% python3 -q
>>> import numpy as np
>>> np.set_printoptions(precision=1, suppress=True, linewidth=160)
>>> arr = np.load("out18.npy")
>>> arr
array([[ 1.6,  2.8,  0.9],
       [ 1.6,  1.6,  0.3],
       [ 0.1,  0.9,  0.8],
       [-0.7,  0.2,  0.7],
       [ 1.7,  3.3,  1.7],
       [ 0.2,  1.8,  1.5],
       [ 1. ,  2.6,  1.4],
       [-0.1, -0.9, -0.6],
       [-0.9, -2.6, -1.4],
       [-1. , -2.5, -1.4],
       [-1.9, -5.5, -3.2],
       [ 2.1,  5.3,  2.9],
       [-1.6, -2.5, -0.9],
       [-0.1, -1.1, -0.7],
       [ 1.8,  3.4,  1.6]])
>>> proj = arr @ np.linalg.solve(arr.T @ arr, arr.T)
>>> proj @ arr[:, 1]
array([ 2.8,  1.6,  0.9,  0.2,  3.3,  1.8,  2.6, -0.9, -2.6, -2.5, -5.5,  5.3, -2.5, -1.1,  3.4])
>>> np.allclose(proj @ proj, proj)
True
>>> np.round(np.linalg.eigvalsh(proj), 1) + 0
array([0., 0., 0., 0., 0., 0., 0., 0., 0., 0., 0., 0., 1., 1., 1.])
>>> np.diag(proj)
array([0.5, 0.4, 0.1, 0.2, 0.3, 0.2, 0.1, 0.1, 0.1, 0.1, 0.3, 0.2, 0.2, 0.1, 0.2])
>>> w1 = np.array([[3, 0, 1, 2], [3, 1, 2, 2], [3, 2, 3, 3]])
>>> coef = np.array([-7, -2, 5, 0])
>>> hid = np.maximum(arr @ w1 + coef, 0)
>>> (hid > 0).astype(int)
array([[1, 1, 1, 1],
       [1, 1, 1, 1],
       [0, 1, 1, 1],
       [0, 0, 1, 1],
       [1, 1, 1, 1],
       [1, 1, 1, 1],
       [1, 1, 1, 1],
       [0, 0, 1, 0],
       [0, 0, 0, 0],
       [0, 0, 0, 0],
       [0, 0, 0, 0],
       [1, 1, 1, 1],
       [0, 0, 0, 0],
       [0, 0, 1, 0],
       [1, 1, 1, 1]])
>>> np.linalg.matrix_rank(hid)
np.int64(4)
>>> Z = np.array([[-1, 3, -1], [-1, -1, -3], [-3, 2, -3], [-2, 2, 3]])
>>> (hid @ Z).round(6).argmax(axis=1)
array([1, 1, 1, 1, 1, 1, 1, 1, 0, 0, 0, 1, 0, 1, 1])
>>> Q, R = np.linalg.qr(arr)
>>> round(np.trace(Q @ Q.T), 1)
np.float64(3.0)
>>> Q @ R
array([[ 1.6,  2.8,  0.9],
       [ 1.6,  1.6,  0.3],
       [ 0.1,  0.9,  0.8],
       [-0.7,  0.2,  0.7],
       [ 1.7,  3.3,  1.7],
       [ 0.2,  1.8,  1.5],
       [ 1. ,  2.6,  1.4],
       [-0.1, -0.9, -0.6],
       [-0.9, -2.6, -1.4],
       [-1. , -2.5, -1.4],
       [-1.9, -5.5, -3.2],
       [ 2.1,  5.3,  2.9],
       [-1.6, -2.5, -0.9],
       [-0.1, -1.1, -0.7],
       [ 1.8,  3.4,  1.6]])
>>> Q.shape, R.shape
((15, 3), (3, 3))
>>> Q.round(1) + 0
array([[-0.3, -0.1,  0.6],
       [-0.3, -0.4, -0.3],
       [ 0. ,  0.2, -0.3],
       [ 0.1,  0.4, -0.1],
       [-0.3, -0.1, -0.4],
       [ 0. ,  0.4, -0.3],
       [-0.2,  0.1,  0.1],
       [ 0. , -0.2, -0.2],
       [ 0.2, -0.2, -0.2],
       [ 0.2, -0.1,  0.1],
       [ 0.4, -0.4,  0. ],
       [-0.4,  0.2,  0. ],
       [ 0.3,  0.2, -0.1],
       [ 0. , -0.2, -0.3],
       [-0.4, -0.1, -0.1]])
>>> F = np.load("dump.npy")
>>> F
array([[-0.7,  0.6,  0.4],
       [-0.4, -0.8,  0.5],
       [ 0.6,  0.2,  0.8]])
>>> # keeps lengths
>>> f = np.array([1, 7])
>>> np.convolve(F[1], f)
array([-0.4, -3.6, -5. ,  3.3])
>>> np.array([np.convolve(row, f, "same") for row in F])
array([[-0.7, -4.3,  4.6],
       [-0.4, -3.6, -5. ],
       [ 0.6,  4.3,  1.9]])
>>> np.correlate(F[1], F[2], "full")
array([-0.3, -0.7,  0. , -0.4,  0.3])
>>> K = np.load("sample9.npy")
>>> K
array([[-3,  3,  3],
       [ 0,  0,  0],
       [ 0,  0,  0],
       [ 0,  0,  0],
       [ 1,  2,  4],
       [ 2, -3, -2],
       [ 0,  0,  0],
       [-3,  3,  3],
       [ 0,  0,  0],
       [ 0,  0,  0]])
>>> D = np.linalg.norm(K[:, None] - K[None], axis=-1)
>>> np.linalg.norm(K - K.mean(axis=0), axis=1)
array([4.3, 1. , 1. , 1. , 3.8, 5. , 1. , 4.3, 1. , 1. ])
>>> D[2].round(6).argsort(kind="stable")[:4]
array([1, 2, 3, 6])
>>> D[:5, :5]
array([[0. , 5.2, 5.2, 5.2, 4.2],
       [5.2, 0. , 0. , 0. , 4.6],
       [5.2, 0. , 0. , 0. , 4.6],
       [5.2, 0. , 0. , 0. , 4.6],
       [4.2, 4.6, 4.6, 4.6, 0. ]])
>>> D[2]
array([5.2, 0. , 0. , 0. , 4.6, 4.1, 0. , 5.2, 0. , 0. ])
>>> np.linalg.norm(K, axis=1)
array([5.2, 0. , 0. , 0. , 4.6, 4.1, 0. , 5.2, 0. , 0. ])
>>> Q, _ = np.linalg.qr(np.array([[0.9, 1.0, -1.7], [-0.3, 0.0, 1.6], [-1.2, 0.0, 0.5]]))
>>> A = 2 * Q
>>> A.round(1) + 0
array([[-1.2, -1.6,  0. ],
       [ 0.4, -0.3, -1.9],
       [ 1.6, -1.1,  0.5]])
>>> out = np.c_[K[:, :2] @ np.array([[0, -2], [-1, -1]]), np.array([1, 1, -5, -2, 4, -2, -4, 2, -1, 9])]
>>> out
array([[-3,  3,  1],
       [ 0,  0,  1],
       [ 0,  0, -5],
       [ 0,  0, -2],
       [-2, -4,  4],
       [ 3, -1, -2],
       [ 0,  0, -4],
       [-3,  3,  2],
       [ 0,  0, -1],
       [ 0,  0,  9]])
>>> np.round(np.linalg.norm(out - K @ np.linalg.lstsq(K, out)[0], axis=0), 1) + 0
array([ 0. ,  0. , 11.3])
>>> K.sum(axis=0)
array([-3,  5,  8])
>>> np.unravel_index(np.abs(K).argmax(), K.shape)
(np.int64(4), np.int64(2))
>>> np.linalg.matrix_rank(K)
np.int64(3)
>>> K.sum(axis=1)
array([ 3,  0,  0,  0,  7, -3,  0,  3,  0,  0])
>>> K - K[0]
array([[ 0,  0,  0],
       [ 3, -3, -3],
       [ 3, -3, -3],
       [ 3, -3, -3],
       [ 4, -1,  1],
       [ 5, -6, -5],
       [ 3, -3, -3],
       [ 0,  0,  0],
       [ 3, -3, -3],
       [ 3, -3, -3]])
>>> K.mean(axis=0)
array([-0.3,  0.5,  0.8])
>>> np.abs(K).max()
np.int64(4)
>>> np.count_nonzero(K)
np.int64(12)
>>> np.linalg.svd(K, compute_uv=False)
array([9. , 3.3, 0.7])
>>> K.shape
(10, 3)
>>> m1 = np.load("mat.npy")
>>> m1
array([[ 0.,  0., -1.,  0.],
       [ 0.,  0.,  0.,  0.],
       [-1.,  0.,  0.,  0.],
       [ 0.,  0.,  0.,  0.]])
>>> rk = np.linalg.matrix_rank(m1)
>>> rk
np.int64(2)
>>> null = np.linalg.svd(m1)[2][rk:].T
>>> [int(np.linalg.matrix_rank(m1[:, :j + 1])) for j in range(4)]
[1, 1, 2, 2]
>>> np.allclose(m1 @ null, 0)
True
>>> Uu, sig, Vh = np.linalg.svd(m1)
>>> vecs = Vh[:(sig > 1e-8).sum()]
>>> rng = np.random.default_rng(979561)
>>> vec = m1[2] + -1 * m1[1] + rng.integers(2) * np.eye(4)[2]
>>> vec
array([-1.,  0.,  1.,  0.])
>>> vecs.T @ vecs
array([[1., 0., 0., 0.],
       [0., 0., 0., 0.],
       [0., 0., 1., 0.],
       [0., 0., 0., 0.]])
>>> np.diag(vecs.T @ vecs)
array([1., 0., 1., 0.])
>>> np.allclose(vecs.T @ vecs @ vec, vec)
True
>>> (np.linalg.matrix_power((m1 != 0) + (m1.T != 0) + np.eye(4), 4) > 0).astype(int)
array([[1, 0, 1, 0],
       [0, 1, 0, 0],
       [1, 0, 1, 0],
       [0, 0, 0, 1]])
>>> round(float(np.linalg.det(m1)), 1)
0.0
>>> (m1 != 0).astype(int)
array([[0, 0, 1, 0],
       [0, 0, 0, 0],
       [1, 0, 0, 0],
       [0, 0, 0, 0]])
>>> np.flatnonzero(np.linalg.matrix_power((m1 != 0) + (m1.T != 0) + np.eye(4), 4)[0])
array([0, 2])
>>> m1.T @ m1
array([[1., 0., 0., 0.],
       [0., 0., 0., 0.],
       [0., 0., 1., 0.],
       [0., 0., 0., 0.]])
>>> m1 @ m1.T
array([[1., 0., 0., 0.],
       [0., 0., 0., 0.],
       [0., 0., 1., 0.],
       [0., 0., 0., 0.]])
>>> np.linalg.svd(m1, compute_uv=False)
array([1., 1., 0., 0.])
>>> m1[:, 0] @ m1[:, 2]
np.float64(0.0)
>>> feats = np.loadtxt("layer4.csv", delimiter=",")
>>> feats
array([[ 0.,  1.,  1., -3.],
       [ 1.,  0.,  0.,  0.],
       [ 1.,  0.,  0.,  0.],
       [-3.,  0.,  0.,  0.]])
>>> np.allclose(feats @ feats.T, feats.T @ feats)
True
>>> np.sort(np.abs(np.linalg.eigvals(feats)))
array([0. , 0. , 3.3, 3.3])
>>> (feats - feats.T) / 2
array([[0., 0., 0., 0.],
       [0., 0., 0., 0.],
       [0., 0., 0., 0.],
       [0., 0., 0., 0.]])
>>> np.linalg.matrix_power(feats, 4)
array([[121.,   0.,   0.,   0.],
       [  0.,  11.,  11., -33.],
       [  0.,  11.,  11., -33.],
       [  0., -33., -33.,  99.]])
>>> np.allclose(feats, feats.T)
True
